>>> import numpy as np
>>> np.set_printoptions(precision=1, suppress=True, linewidth=120, sign=" ")
>>> rnd = lambda a: np.round(a, 1) + 0
>>> data = np.array([[1, 1, 0, 1, 0, 1],
...     [0, 1, 1, 0, 0, 2],
...     [2, 1, 0, 2, 1, 2],
...     [0, 1, 1, 1, 1, 2]])
>>> data[1] = data[0]
>>> data
array([[ 1,  1,  0,  1,  0,  1],
       [ 1,  1,  0,  1,  0,  1],
       [ 2,  1,  0,  2,  1,  2],
       [ 0,  1,  1,  1,  1,  2]])
>>> # looks like rank 3
>>> np.allclose(data[:-1].T @ np.linalg.lstsq(data[:-1].T, data[-1])[0], data[-1])
False
>>> rnd(data @ np.linalg.pinv(data) @ data)
array([[ 1.,  1.,  0.,  1.,  0.,  1.],
       [ 1.,  1.,  0.,  1.,  0.,  1.],
       [ 2.,  1.,  0.,  2.,  1.,  2.],
       [ 0.,  1.,  1.,  1.,  1.,  2.]])
>>> F = np.loadtxt("test18.csv", delimiter=",")
>>> F
array([[ 5.,  1.,  0.,  0.,  0.,  0.],
       [ 0.,  5.,  1.,  0.,  0.,  0.],
       [ 0.,  0.,  5.,  1.,  0.,  0.],
       [ 0.,  0.,  0.,  5.,  1.,  0.],
       [ 0.,  0.,  0.,  0.,  5.,  1.],
       [ 0.,  0.,  0.,  0.,  0.,  5.]])
>>> # triangular: eigenvalues sit on the diagonal
>>> (F - F.T) / 2
array([[ 0. ,  0.5,  0. ,  0. ,  0. ,  0. ],
       [-0.5,  0. ,  0.5,  0. ,  0. ,  0. ],
       [ 0. , -0.5,  0. ,  0.5,  0. ,  0. ],
       [ 0. ,  0. , -0.5,  0. ,  0.5,  0. ],
       [ 0. ,  0. ,  0. , -0.5,  0. ,  0.5],
       [ 0. ,  0. ,  0. ,  0. , -0.5,  0. ]])
>>> np.trace(F)
np.float64(30.0)
>>> np.allclose(F, F.T)
False
>>> rnd(np.linalg.matrix_power(F, 4))
array([[ 625.,  500.,  150.,   20.,    1.,    0.],
       [   0.,  625.,  500.,  150.,   20.,    1.],
       [   0.,    0.,  625.,  500.,  150.,   20.],
       [   0.,    0.,    0.,  625.,  500.,  150.],
       [   0.,    0.,    0.,    0.,  625.,  500.],
       [   0.,    0.,    0.,    0.,    0.,  625.]])
>>> rnd(np.abs(np.linalg.eigvals(F)).max())
np.float64(5.0)
>>> np.linalg.determinant(F)
Traceback (most recent call last):
  File "<python-input-17>", line 1, in <module>
    np.linalg.determinant(F)
    ^^^^^^^^^^^^^^^^^^^^^
AttributeError: module 'numpy.linalg' has no attribute 'determinant'
>>> q, evecs = np.linalg.qr(F[:, :1])[0], np.linalg.qr(F[:, 1:])[0]
>>> sv = np.linalg.svd(q.T @ evecs, compute_uv=False)
>>> rnd(sv)
array([ 0.2])
>>> rnd(np.linalg.norm(q @ q.T - evecs @ evecs.T, 2))
np.float64(1.0)
>>> (sv > 0.9).sum()
np.int64(0)
>>> A2 = F / np.linalg.norm(F, axis=1, keepdims=True)
>>> G = A2 @ A2.T
>>> rnd(G[5])
array([ 0. ,  0. ,  0. ,  0. ,  0.2,  1. ])
>>> (np.abs(G) > 0.9).astype(int)
array([[ 1,  0,  0,  0,  0,  0],
       [ 0,  1,  0,  0,  0,  0],
       [ 0,  0,  1,  0,  0,  0],
       [ 0,  0,  0,  1,  0,  0],
       [ 0,  0,  0,  0,  1,  0],
       [ 0,  0,  0,  0,  0,  1]])
>>> np.degrees(np.arccos(np.clip(G[5, 3], -1, 1)))
np.float64(90.0)
>>> rnd(np.linalg.norm(A2, axis=1))
array([ 1.,  1.,  1.,  1.,  1.,  1.])
